$ python3 -q
>>> import numpy as np
>>> np.set_printoptions(suppress=True, linewidth=160)
>>> def tidy(a):
...     return np.round(a, 2) + 0
... 
>>> F = np.loadtxt("dump.csv", delimiter=",")
>>> F
array([[  0.6,  -0.4,  -6. ,  -0.2,   0.6],
       [  0.3,  -0.4,  -1. ,   0.1,   0.6],
       [  0.9,  -1.7,   4. ,   0.7,  -0.5],
       [  0.9,   0.8,   5. ,  -0.3,  -0.1],
       [  0.9,  -0.5, -10. ,   1. ,   0.9]])
>>> # column 2 dominates
>>> q = F.astype(float).copy()
>>> for j in range(5):
...     q[:, j] -= q[:, :j] @ (q[:, :j].T @ q[:, j])
...     q[:, j] /= np.linalg.norm(q[:, j])
... 
>>> tidy(q.T @ F)
array([[ 1.7 , -0.95, -2.83,  0.69,  0.48],
       [ 0.  ,  1.79,  1.29, -0.69,  0.17],
       [ 0.  ,  0.  , 12.97, -0.37, -1.12],
       [ 0.  ,  0.  ,  0.  ,  0.74, -0.14],
       [ 0.  ,  0.  ,  0.  ,  0.  ,  0.5 ]])
>>> tidy(q.T @ q)
array([[1., 0., 0., 0., 0.],
       [0., 1., 0., 0., 0.],
       [0., 0., 1., 0., 0.],
       [0., 0., 0., 1., 0.],
       [0., 0., 0., 0., 1.]])
>>> rng = np.random.default_rng(7938)
>>> z = rng.permutation(5)
>>> z
array([1, 0, 4, 3, 2])
>>> M2 = F[z][:, z]
>>> print(np.allclose(M2, F))
False
>>> np.diag(M2)
array([-0.4,  0.6,  0.9, -0.3,  4. ])
>>> tidy(np.sort(np.abs(np.linalg.eigvals(M2))))
array([1.28, 1.28, 1.32, 1.32, 5.12])
>>> blk = np.stack([F, -3 * F, F[::-1]])
>>> blk.shape
(3, 5, 5)
>>> np.linalg.matrix_rank(blk)
array([5, 5, 5])
>>> tidy(np.linalg.det(blk))
array([   14.62, -3551.69,    14.62])
>>> tidy(np.linalg.norm(blk, axis=(1, 2)))
array([13.73, 41.18, 13.73])
>>> np.linalg.matrix_rank(blk.reshape(3, -1))
np.int64(2)
>>> (blk @ F.T).shape
(3, 5, 5)
>>> tidy(np.einsum("bij,cij->bc", blk, blk))
array([[ 188.4 , -565.2 ,  132.32],
       [-565.2 , 1695.6 , -396.96],
       [ 132.32, -396.96,  188.4 ]])
>>> tidy(blk.sum(axis=0))
array([[ -0.3,   0.3,   2. ,   1.4,  -0.3],
       [  0.3,   1.6,   7. ,  -0.5,  -1.3],
       [ -0.9,   1.7,  -4. ,  -0.7,   0.5],
       [ -1.5,  -2. , -11. ,   0.7,   0.8],
       [ -1.2,   0.6,  14. ,  -2.2,  -1.2]])
>>> M2 = np.linalg.inv(F)
>>> (np.abs(M2) > 1e-9).astype(int)
array([[1, 1, 1, 1, 1],
       [1, 1, 1, 1, 1],
       [1, 1, 1, 1, 1],
       [1, 1, 1, 1, 1],
       [1, 1, 1, 1, 1]])
>>> tidy(np.linalg.det(F) * np.linalg.det(M2))
np.float64(1.0)
>>> print(tidy(np.linalg.cond(F)))
28.68
>>> tidy(F @ M2)
array([[1., 0., 0., 0., 0.],
       [0., 1., 0., 0., 0.],
       [0., 0., 1., 0., 0.],
       [0., 0., 0., 1., 0.],
       [0., 0., 0., 0., 1.]])
>>> tidy(np.linalg.slogdet(F)[0])
np.float64(1.0)
>>> np.allclose(M2, F.T)
False
>>> u = np.array([0, 9, 4, -5, 7])
>>> M2 = F + np.outer(u, np.eye(5)[0])
>>> np.linalg.matrix_rank(M2 - F)
np.int64(1)
>>> tidy(np.linalg.det(M2) / np.linalg.det(F)), tidy(1 + np.linalg.solve(F, u)[0])
(np.float64(-3.5), np.float64(-3.5))
>>> A = np.load("x.npy")
>>> print(A)
[[-0.8  1.4  0.3  0.6]
 [ 4.  -0.5  2.   1. ]
 [-0.4 -1.1 -2.  -0.7]
 [ 1.5 -0.4  0.3  0.5]
 [ 0.3 -1.4 -2.1 -0.8]
 [-0.3  0.3 -2.5  0.9]
 [ 0.1  0.1 -0.4  0. ]
 [-1.  -0.6 -0.8  0.7]
 [-1.1 -0.3  1.2 -0.4]
 [ 1.2  1.  -0.3  1.7]
 [ 1.5 -1.3 -0.5  0.8]
 [-0.4 -1.1 -0.4  0.6]
 [-0.2  1.   1.  -1. ]
 [ 0.8 -0.4  1.   0.6]
 [ 0.1  1.1 -0.3  0. ]
 [-0.2 -0.7  0.6 -0.6]
 [-1.7  0.7 -0.8 -1.7]
 [-0.4 -1.7  0.1  1.1]
 [ 1.1  0.4 -0.6  0. ]
 [-0.2 -0.6 -1.6  0.9]
 [ 1.   0.5  0.1 -0.4]
 [-0.3 -0.8  1.3 -0.7]
 [ 0.3  0.9 -0.1  0.2]
 [ 0.7 -0.4 -0.5 -0.3]
 [-0.5 -1.1 -0.6  0. ]
 [-1.  -0.3 -1.4  2.5]
 [-1.   0.2 -1.2 -0.7]
 [ 0.8  0.  -0.3  0.1]
 [ 0.7  0.1  0.8  1.3]
 [ 0.   0.2  0.4  0.5]
 [ 1.6  0.7  1.5 -1. ]]
>>> x = np.array([3, 3, 1, 3, 2])
>>> y = F @ x
>>> beta, lr = np.zeros(5), 1 / np.linalg.norm(F, 2) ** 2
>>> for i in range(300):
...     beta -= lr * F.T @ (F @ beta - y)
...     if i % 50 == 0: print(i, round(np.linalg.norm(F @ beta - y), 2))
... 
0 6.34
50 3.99
100 2.71
150 2.0
200 1.6
250 1.34
>>> tidy(beta)
array([3.28, 2.39, 0.88, 1.42, 1.17])
>>> tidy(np.linalg.cond(F))
np.float64(28.68)
>>> def softmax(z):
...     e = np.exp(z - z.max(axis=-1, keepdims=True))
...     return e / e.sum(axis=-1, keepdims=True)
... 
>>> tidy(softmax(A[11] + -3))
array([0.19, 0.1 , 0.19, 0.52])
>>> tidy(softmax(A[11]))
array([0.19, 0.1 , 0.19, 0.52])
>>> scores = A @ A.T / np.sqrt(4)
>>> softmax(scores).round(6).argmax(axis=1)
array([ 0,  1,  4,  1,  4,  5,  5, 25,  8,  9,  1, 25, 12,  1,  0, 21, 16, 17,  1, 25,  1, 21,  9,  4,  4, 25, 16,  1,  1,  1,  1])
>>> tidy(softmax(scores)[11] @ A)
array([-0.07, -0.52, -0.59,  0.46])
>>> M2 = np.c_[A[:, :2] @ np.array([[7, 8], [0, 1]]), np.array([0, 4, 9, 1, 5, 9, 2, 9, 2, 5, 6, 4, 1, 6, 5, 5, 2, 4, 2, 1, 8, 4, 0, 6, 9, 7, 4, 3, 5, 2, 3])]
>>> tidy(M2)
array([[ -5.6,  -5. ,   0. ],
       [ 28. ,  31.5,   4. ],
       [ -2.8,  -4.3,   9. ],
       [ 10.5,  11.6,   1. ],
       [  2.1,   1. ,   5. ],
       [ -2.1,  -2.1,   9. ],
       [  0.7,   0.9,   2. ],
       [ -7. ,  -8.6,   9. ],
       [ -7.7,  -9.1,   2. ],
       [  8.4,  10.6,   5. ],
       [ 10.5,  10.7,   6. ],
       [ -2.8,  -4.3,   4. ],
       [ -1.4,  -0.6,   1. ],
       [  5.6,   6. ,   6. ],
       [  0.7,   1.9,   5. ],
       [ -1.4,  -2.3,   5. ],
       [-11.9, -12.9,   2. ],
       [ -2.8,  -4.9,   4. ],
       [  7.7,   9.2,   2. ],
       [ -1.4,  -2.2,   1. ],
       [  7. ,   8.5,   8. ],
       [ -2.1,  -3.2,   4. ],
       [  2.1,   3.3,   0. ],
       [  4.9,   5.2,   6. ],
       [ -3.5,  -5.1,   9. ],
       [ -7. ,  -8.3,   7. ],
       [ -7. ,  -7.8,   4. ],
       [  5.6,   6.4,   3. ],
       [  4.9,   5.7,   5. ],
       [  0. ,   0.2,   2. ],
       [ 11.2,  13.5,   3. ]])
>>> tidy(np.linalg.norm(M2 - A @ np.linalg.lstsq(A, M2)[0], axis=0))
array([ 0.  ,  0.  , 23.95])
>>> print(np.linalg.matrix_rank(M2))
3
>>> gram = np.cov(M2, rowvar=False)
>>> tidy(np.corrcoef(M2[:, 0], M2[:, 1])[0, 1])
np.float64(1.0)
>>> tidy(M2.std(axis=0))
array([7.62, 8.74, 2.67])
>>> print(np.argsort(-M2.std(axis=0).round(6), kind="stable"))
[1 0 2]
>>> tidy(np.polyfit(M2[:, 0], M2[:, 1], 1))
array([ 1.14, -0.13])
>>> np.median(M2, axis=0)
array([0. , 0.2, 4. ])
>>> print(tidy(np.linalg.eigvalsh(gram)[::-1]))
[138.65   7.36   0.24]
>>> m1 = np.load("block6.npy")
>>> m1
array([[1.  , 0.  , 0.  , 0.  ],
       [0.  , 0.67, 0.33, 0.  ],
       [0.  , 0.  , 0.5 , 0.5 ],
       [0.  , 0.  , 0.  , 1.  ]])
>>> # rows sum to 1
>>> tidy(np.sort(np.linalg.eigvals(m1).real))
array([0.5 , 0.67, 1.  , 1.  ])
>>> tidy(np.linalg.det(m1))
np.float64(0.34)
>>> np.flatnonzero(np.linalg.matrix_power((m1 != 0) + (m1.T != 0) + np.eye(4), 4)[2])
array([1, 2, 3])
>>> z = rng.permutation(4)
>>> print(z)
[1 3 0 2]
>>> M2 = m1[z][:, z]
>>> np.diag(M2)
array([0.67, 1.  , 1.  , 0.5 ])
>>> tidy(np.sort(np.abs(np.linalg.eigvals(M2))))
array([0.5 , 0.67, 1.  , 1.  ])
>>> M2 = np.array([[0, 1, 3], [3, 2, 0]])
>>> cent = np.kron(M2, m1)
>>> print(cent.shape)
(8, 12)
>>> tidy(np.linalg.norm(cent, 2)), tidy(np.linalg.norm(M2, 2) * np.linalg.norm(m1, 2))
(np.float64(4.3), np.float64(4.3))
>>> np.linalg.matrix_rank(cent)
np.int64(8)
>>> arr = np.load("a.npy")
>>> arr
array([[ 1, -1,  1, -1, -1,  1, -1,  1],
       [ 1,  1,  1,  1, -1, -1, -1, -1],
       [ 1,  1, -1, -1,  1,  1, -1, -1]])
>>> W = np.array([[1, -2, -2, 0],
...     [1, -2, 0, 0],
...     [2, 1, 1, -2],
...     [0, 2, 1, -2],
...     [-2, 2, -2, 0],
...     [-2, 2, 2, 2],
...     [-2, 1, -1, -1],
...     [1, 1, -1, 1]])
>>> beta = np.array([3, 0, 0, 3])
>>> H = np.maximum(arr @ W + beta, 0)
>>> H
array([[ 8,  0,  2,  7],
       [12,  0,  2,  0],
       [ 0,  0,  0,  9]])
>>> np.linalg.matrix_rank(H)
np.int64(3)
>>> print((H > 0).astype(int))
[[1 0 1 1]
 [1 0 1 0]
 [0 0 0 1]]
>>> cent = np.array([[3, 1, -2], [1, -2, 1], [2, -2, 2], [-2, -2, 0]])
>>> W @ cent
array([[ -3,   9,  -8],
       [  1,   5,  -4],
       [ 13,   2,  -1],
       [  8,  -2,   4],
       [ -8,  -2,   2],
       [ -4, -14,  10],
       [ -5,   0,   3],
       [  0,  -1,  -3]])
